>>> import numpy as np
>>> np.set_printoptions(precision=2, suppress=True, linewidth=160)
>>> def tidy(a):
...     return np.round(a, 2) + 0
... 
>>> m1 = np.loadtxt("data.csv", delimiter=",")
>>> print(m1)
[[ -0.8  -0.6   0.7   0.4  -0.6   0.7  -1.   -0.3  -2.1   1.3   0.4   0.7]
 [ -0.7  -0.9   0.2   1.2  -0.2  -0.9  -8.    2.    0.9   0.7  -0.1   0. ]
 [  0.2  -0.5   0.3   1.1   0.2  -1.7  -4.   -0.1   2.   -0.1   0.1   0.3]
 [  0.6  -1.7   0.1   1.1   0.6  -1.5  -2.   -0.4  -0.4  -1.    1.2  -0.2]
 [ -0.2   0.1   0.9  -1.7   1.5  -0.8 -13.   -1.9   0.6   0.1  -1.   -0.1]
 [  0.1   1.6   0.   -0.7  -0.4  -1.4 -17.    0.9  -0.8  -1.2   0.8   0.7]
 [ -1.7   1.7  -0.4  -2.2  -0.2  -1.4 -10.    0.7  -0.1   0.1  -1.3   0.5]
 [ -0.7   2.6  -0.7  -1.4  -0.1  -0.3  11.   -0.4   1.3  -0.6  -0.9   0.6]
 [ -0.3  -2.3  -1.8   0.1   0.9   0.1 -18.    0.4  -0.2  -0.8  -0.8  -1.3]
 [ -0.7  -0.1   0.3   0.2  -0.5   0.2  -1.    1.   -1.2   0.   -0.2   1.2]
 [  0.2   0.4  -0.1   0.1  -3.    0.1  -5.    0.   -0.3   0.    1.7  -0.2]]
>>> # column 6 dominates
>>> print(m1[10] @ m1[9])
6.11
>>> tidy(np.linalg.norm(m1, axis=1))
array([ 3.22,  8.54,  4.96,  3.73, 13.44, 17.27, 10.73, 11.58, 18.35,  2.42,  6.1 ])
>>> tidy(np.linalg.norm(m1, 1)), tidy(np.linalg.norm(m1, np.inf))
(np.float64(90.0), np.float64(27.0))
>>> tidy(np.linalg.norm(m1, "nuc"))
np.float64(61.02)
>>> tidy(np.linalg.norm(m1, 2))
np.float64(33.48)
>>> np.linalg.norm(m1, axis=1).argmax()
np.int64(8)
>>> Y = np.array([[1, 1, 1],
...     [3, 3, 0],
...     [0, 1, 3],
...     [0, 3, 0],
...     [0, 3, 1],
...     [2, 2, 3],
...     [0, 2, 0],
...     [3, 2, 2],
...     [1, 1, 0],
...     [3, 0, 0],
...     [3, 3, 2],
...     [3, 2, 1]])
>>> np.vstack([m1, Y.T]).shape
(14, 12)
